% ipython --no-banner

In [1]: import numpy as np

In [2]: np.set_printoptions(suppress=True, linewidth=120)

In [3]: rng = np.random.default_rng(77796)

In [4]: lab = rng.integers(0, 2, 9)

In [5]: E = np.triu((lab[:, None] == lab) & (rng.random((9, 9)) < 0.8), 1).astype(int)

In [6]: E += E.T

In [7]: E
Out[7]: 
array([[0, 1, 0, 1, 1, 1, 0, 1, 1],
       [1, 0, 0, 1, 1, 1, 1, 1, 1],
       [0, 0, 0, 0, 0, 0, 0, 0, 0],
       [1, 1, 0, 0, 1, 1, 1, 1, 1],
       [1, 1, 0, 1, 0, 1, 1, 1, 1],
       [1, 1, 0, 1, 1, 0, 1, 1, 1],
       [0, 1, 0, 1, 1, 1, 0, 1, 1],
       [1, 1, 0, 1, 1, 1, 1, 0, 1],
       [1, 1, 0, 1, 1, 1, 1, 1, 0]])

In [8]: round(float(np.trace(np.linalg.pinv(E) @ E)), 2)
Out[8]: 7.0

In [9]: try:
   ...:     np.linalg.inv(E)
   ...: except np.linalg.LinAlgError as e:
   ...:     print(e)
   ...: 
Singular matrix

In [10]: np.abs(np.diag(np.linalg.qr(E)[1])) > 1e-9
Out[10]: array([ True,  True, False,  True,  True,  True, False,  True,  True])

In [11]: U, sv, VT = np.linalg.svd(E)

In [12]: V = VT[:(sv > 1e-8).sum()]

In [13]: x = E[7] + -3 * E[6] + rng.integers(2) * np.eye(9)[3]

In [14]: x
Out[14]: array([ 1., -2.,  0., -1., -2., -2.,  1., -3., -2.])

In [15]: np.round(V.T @ V, 2) + 0
Out[15]: 
array([[0.5, 0. , 0. , 0. , 0. , 0. , 0.5, 0. , 0. ],
       [0. , 1. , 0. , 0. , 0. , 0. , 0. , 0. , 0. ],
       [0. , 0. , 0. , 0. , 0. , 0. , 0. , 0. , 0. ],
       [0. , 0. , 0. , 1. , 0. , 0. , 0. , 0. , 0. ],
       [0. , 0. , 0. , 0. , 1. , 0. , 0. , 0. , 0. ],
       [0. , 0. , 0. , 0. , 0. , 1. , 0. , 0. , 0. ],
       [0.5, 0. , 0. , 0. , 0. , 0. , 0.5, 0. , 0. ],
       [0. , 0. , 0. , 0. , 0. , 0. , 0. , 1. , 0. ],
       [0. , 0. , 0. , 0. , 0. , 0. , 0. , 0. , 1. ]])

In [16]: np.round(np.diag(V.T @ V), 2) + 0
Out[16]: array([0.5, 1. , 0. , 1. , 1. , 1. , 0.5, 1. , 1. ])

In [17]: np.round(np.linalg.norm(x - V.T @ V @ x), 2)
Out[17]: np.float64(0.0)

In [18]: np.allclose(V.T @ V @ x, x)
Out[18]: True

In [19]: np.allclose(E @ E.T, E.T @ E)
Out[19]: True

In [20]: E @ E
Out[20]: 
array([[6, 5, 0, 5, 5, 5, 6, 5, 5],
       [5, 7, 0, 6, 6, 6, 5, 6, 6],
       [0, 0, 0, 0, 0, 0, 0, 0, 0],
       [5, 6, 0, 7, 6, 6, 5, 6, 6],
       [5, 6, 0, 6, 7, 6, 5, 6, 6],
       [5, 6, 0, 6, 6, 7, 5, 6, 6],
       [6, 5, 0, 5, 5, 5, 6, 5, 5],
       [5, 6, 0, 6, 6, 6, 5, 7, 6],
       [5, 6, 0, 6, 6, 6, 5, 6, 7]])

In [21]: np.allclose(E, E.T)
Out[21]: True

In [22]: round(float(np.linalg.det(E)), 2)
Out[22]: 0.0

In [23]: np.trace(E @ E @ E) // 6
Out[23]: np.int64(50)

In [24]: np.argwhere(np.triu(E))
Out[24]: 
array([[0, 1],
       [0, 3],
       [0, 4],
       [0, 5],
       [0, 7],
       [0, 8],
       [1, 3],
       [1, 4],
       [1, 5],
       [1, 6],
       [1, 7],
       [1, 8],
       [3, 4],
       [3, 5],
       [3, 6],
       [3, 7],
       [3, 8],
       [4, 5],
       [4, 6],
       [4, 7],
       [4, 8],
       [5, 6],
       [5, 7],
       [5, 8],
       [6, 7],
       [6, 8],
       [7, 8]])

In [25]: low = np.diag(E.sum(axis=1)) - E

In [26]: round(np.linalg.det(low[1:, 1:]))
Out[26]: 0

In [27]: (np.linalg.eigvalsh(low) < 1e-8).sum()
Out[27]: np.int64(2)

In [28]: np.linalg.matrix_rank(low)
Out[28]: np.int64(7)

In [29]: low @ np.ones(9)
Out[29]: array([0., 0., 0., 0., 0., 0., 0., 0., 0.])

In [30]: low
Out[30]: 
array([[ 6, -1,  0, -1, -1, -1,  0, -1, -1],
       [-1,  7,  0, -1, -1, -1, -1, -1, -1],
       [ 0,  0,  0,  0,  0,  0,  0,  0,  0],
       [-1, -1,  0,  7, -1, -1, -1, -1, -1],
       [-1, -1,  0, -1,  7, -1, -1, -1, -1],
       [-1, -1,  0, -1, -1,  7, -1, -1, -1],
       [ 0, -1,  0, -1, -1, -1,  6, -1, -1],
       [-1, -1,  0, -1, -1, -1, -1,  7, -1],
       [-1, -1,  0, -1, -1, -1, -1, -1,  7]])
